In [1]: import numpy as np

In [2]: from numpy import linalg as LA

In [3]: np.set_printoptions(precision=3, suppress=True, linewidth=200)

In [4]: feats = np.loadtxt("block3.csv", delimiter=",")

In [5]: print(feats)
[[-3.  0. -4. -3.]
 [-3.  0. -4. -3.]
 [-4. -1. -5. -4.]]

In [6]: rk = LA.matrix_rank(feats)

In [7]: print(rk)
2

In [8]: ns = LA.svd(feats)[2][rk:].T

In [9]: print([int(LA.matrix_rank(np.delete(feats, i, axis=0))) for i in range(3)])
[2, 2, 1]

In [10]: print([int(LA.matrix_rank(feats[:i])) for i in range(1, len(feats) + 1)])
[1, 1, 2]

In [11]: def softmax(z):
    ...:     e = np.exp(z - z.max(axis=-1, keepdims=True))
    ...:     return e / e.sum(axis=-1, keepdims=True)
    ...: 

In [12]: print(np.round(softmax(10 * feats[0]), 3) + 0)
[0. 1. 0. 0.]

In [13]: print(softmax(feats[0]))
[0.045 0.895 0.016 0.045]

In [14]: print(softmax(feats[0] + -2))
[0.045 0.895 0.016 0.045]

In [15]: scores = feats @ feats.T / np.sqrt(4)

In [16]: print(softmax(scores)[0] @ feats)
[-3.987 -0.987 -4.987 -3.987]

In [17]: print(softmax(scores).round(6).argmax(axis=1))
[2 2 2]

In [18]: print(softmax(scores))
[[0.007 0.007 0.987]
 [0.007 0.007 0.987]
 [0.001 0.001 0.998]]

In [19]: F = np.loadtxt("mat.csv", delimiter=",")

In [20]: print(F)
[[ 0.188 -0.696 -0.544]
 [-0.887  0.991  0.996]
 [ 0.804  0.999 -0.327]
 [ 0.159 -0.999 -0.935]
 [ 0.778  0.978 -0.641]
 [-0.98   0.462  0.999]
 [-0.159  0.989  0.837]
 [ 0.611  0.994 -0.01 ]
 [ 0.958  0.996 -0.945]
 [-0.43  -0.994 -0.363]
 [ 0.08   0.964  0.551]
 [ 0.508  0.998  0.397]
 [ 0.08  -0.961 -0.691]
 [ 0.53   0.84  -0.422]]

In [21]: q, evecs = LA.qr(F[:, :2])[0], LA.qr(F[:, 2:])[0]

In [22]: sig = LA.svd(q.T @ evecs, compute_uv=False)

In [23]: print(np.degrees(np.arccos(sig.clip(0, 1))))
[23.82]

In [24]: print(sig)
[0.915]

In [25]: print(round(float(LA.norm(q @ q.T - evecs @ evecs.T, 2)), 3))
1.0

In [26]: Ac = F - F.mean(axis=0)

In [27]: evecs = LA.svd(Ac)[2][:2]

In [28]: A2 = Ac - Ac @ evecs.T @ evecs

In [29]: print(LA.norm(A2, axis=1).round(6).argmax())
11

In [30]: print(np.diag(evecs.T @ evecs))
[0.542 0.859 0.6  ]

In [31]: print(np.round(np.cov(Ac @ evecs.T, rowvar=False), 3) + 0)
[[0.947 0.   ]
 [0.    0.65 ]]

In [32]: print((Ac @ evecs.T).std(axis=0))
[0.938 0.777]

In [33]: print(round(float(LA.norm(A2) / LA.norm(Ac)), 3))
0.129

In [34]: P = F @ LA.solve(F.T @ F, F.T)

In [35]: print(np.allclose(P @ P, P))
True

In [36]: print(P @ F[:, 2])
[-0.544  0.996 -0.327 -0.935 -0.641  0.999  0.837 -0.01  -0.945 -0.363  0.551  0.397 -0.691 -0.422]

In [37]: print(LA.matrix_rank(np.eye(14) - P))
11

In [38]: m1 = np.loadtxt("arr.csv", delimiter=",")

In [39]: print(m1)
[[ 2.847  3.069 -1.193]
 [-1.867  0.903 -4.065]
 [-3.08   2.701  2.258]]

In [40]: w1 = np.array([[0, -2, 1], [5, -2, -2], [4, 5, -5]])

In [41]: coef = np.array([3, 1, 3])

In [42]: H = np.maximum(m1 @ w1 + coef, 0)

In [43]: print((H > 0).mean(axis=0))
[0.667 0.333 0.667]

In [44]: cent = np.array([[2, 3, 0], [2, 2, 1], [0, 3, 3]])

In [45]: print(w1 @ cent)
[[ -4  -1   1]
 [  6   5  -8]
 [ 18   7 -10]]

In [46]: blk = np.stack([m1, 2 * m1, m1[::-1]])

In [47]: print(LA.norm(blk, axis=(1, 2)))
[ 7.852 15.704  7.852]

In [48]: print(LA.matrix_rank(blk))
[3 3 3]

In [49]: print((blk @ m1.T).shape)
(3, 3, 3)

In [50]: print(np.einsum("bij,cij->bc", blk, blk))
[[ 61.653 123.305  14.487]
 [123.305 246.61   28.974]
 [ 14.487  28.974  61.652]]

In [51]: data = np.load("case10.npy")

In [52]: print(data)
[[ 0.091  0.091 -0.273]
 [ 0.091  0.091 -0.273]
 [-0.273 -0.273  0.818]]

In [53]: cent = F[[9, 11]].astype(float)

In [54]: for _ in range(6):
    ...:     lab = LA.norm(F[:, None] - cent, axis=-1).argmin(axis=1)
    ...:     cent = np.array([F[lab == j].mean(axis=0) for j in range(2)])
    ...: 

In [55]: print(lab)
[0 1 1 0 1 1 1 1 1 0 1 1 0 1]

In [56]: print(np.bincount(lab))
[ 4 10]

In [57]: vec = np.array([1, 1, 3])

In [58]: print(np.trace(data))
1.0

In [59]: print(round((vec - data @ vec) @ (data @ vec), 3))
0.0

In [60]: print(data @ vec)
[-0.636 -0.636  1.909]

In [61]: print(LA.eigvalsh(2 * data - np.eye(3)))
[-1. -1.  1.]

In [62]: print(np.eye(3) - data)
[[ 0.909 -0.091  0.273]
 [-0.091  0.909  0.273]
 [ 0.273  0.273  0.182]]
